% ipython --no-banner

In [1]: import numpy as np

In [2]: np.set_printoptions(precision=2, suppress=True, linewidth=140, floatmode="fixed")

In [3]: J = np.load("test19.npy")

In [4]: print(J)
[[-3  3  0  3  3  1  1 -2 -2 -3  2 -1]
 [ 0  0 -1  1  1  0 -2 -1  2 -1  0 -2]
 [ 0  1  1 -1  3  1 -3 -1 -1  2  3  0]
 [-2 -2  2 -2 -3 -2 -2 -1 -3 -3 -1  2]
 [ 1 -3  0  3 -2  1  2  0  1  1 -1  3]
 [ 3  0 -2  2 -2  1  3 -3 -2 -3  1 -3]
 [ 1  1  2  0 -2  0 -3  1 -3  2  2  2]
 [ 3  0 -3 -3  1 -2  0  1  1  3 -1  2]
 [ 2  2  1 -2  1  2 -2  1  0  3 -2 -1]
 [ 1 -3  0  3 -2  1  2  0  1  1 -1  3]]

In [5]: np.abs(J).max()
Out[5]: np.int64(3)

In [6]: np.count_nonzero(J)
Out[6]: np.int64(103)

In [7]: J.sum(axis=0)
Out[7]: array([ 6, -1,  0,  4, -2,  3, -4, -5, -6,  2,  2,  5])

In [8]: print(np.round(np.linalg.svd(J, compute_uv=False), 2) + 0)
[10.99 10.67  8.79  6.63  6.17  4.54  3.75  2.58  2.14  0.00]

In [9]: print(np.diff(J, axis=0))
[[ 3 -3 -1 -2 -2 -1 -3  1  4  2 -2 -1]
 [ 0  1  2 -2  2  1 -1  0 -3  3  3  2]
 [-2 -3  1 -1 -6 -3  1  0 -2 -5 -4  2]
 [ 3 -1 -2  5  1  3  4  1  4  4  0  1]
 [ 2  3 -2 -1  0  0  1 -3 -3 -4  2 -6]
 [-2  1  4 -2  0 -1 -6  4 -1  5  1  5]
 [ 2 -1 -5 -3  3 -2  3  0  4  1 -3  0]
 [-1  2  4  1  0  4 -2  0 -1  0 -1 -3]
 [-1 -5 -1  5 -3 -1  4 -1  1 -2  1  4]]

In [10]: J.shape
Out[10]: (10, 12)

In [11]: mat = np.load("w.npy")

In [12]: mat
Out[12]: 
array([[ 1.40,  0.30, -0.60, -0.70, -1.80, -1.90, -1.90,  1.30, -0.10, -2.60,  0.00],
       [ 0.70,  0.50, -0.90,  1.50,  0.70,  0.40,  0.20,  0.20, -0.20,  0.60, -0.20],
       [ 1.20, -1.60,  0.50, -0.30, -0.90, -1.10,  0.50, -0.10, -1.40, -0.90,  0.10],
       [-0.60, -0.20, -0.70,  0.50, -1.20,  1.90, -0.80,  0.70, -0.20, -0.90,  0.90],
       [ 1.04,  0.71, -1.03,  1.89,  0.52,  0.11,  0.57, -0.19, -0.39,  0.46, -0.51]])

In [13]: print(np.round(mat[1] @ mat[3], 2))
0.08

In [14]: round(float(np.linalg.norm(mat[1], 1)), 2), round(np.linalg.norm(mat[1], np.inf), 2)
Out[14]: (6.1, np.float64(1.5))

In [15]: print(np.linalg.norm(mat, axis=0))
[2.31 1.86 1.72 2.58 2.50 2.93 2.21 1.51 1.48 2.99 1.06]

In [16]: print(np.round(np.linalg.norm(mat, 2), 2))
5.11

In [17]: np.round(np.linalg.norm(mat, "nuc"), 2)
Out[17]: np.float64(14.33)
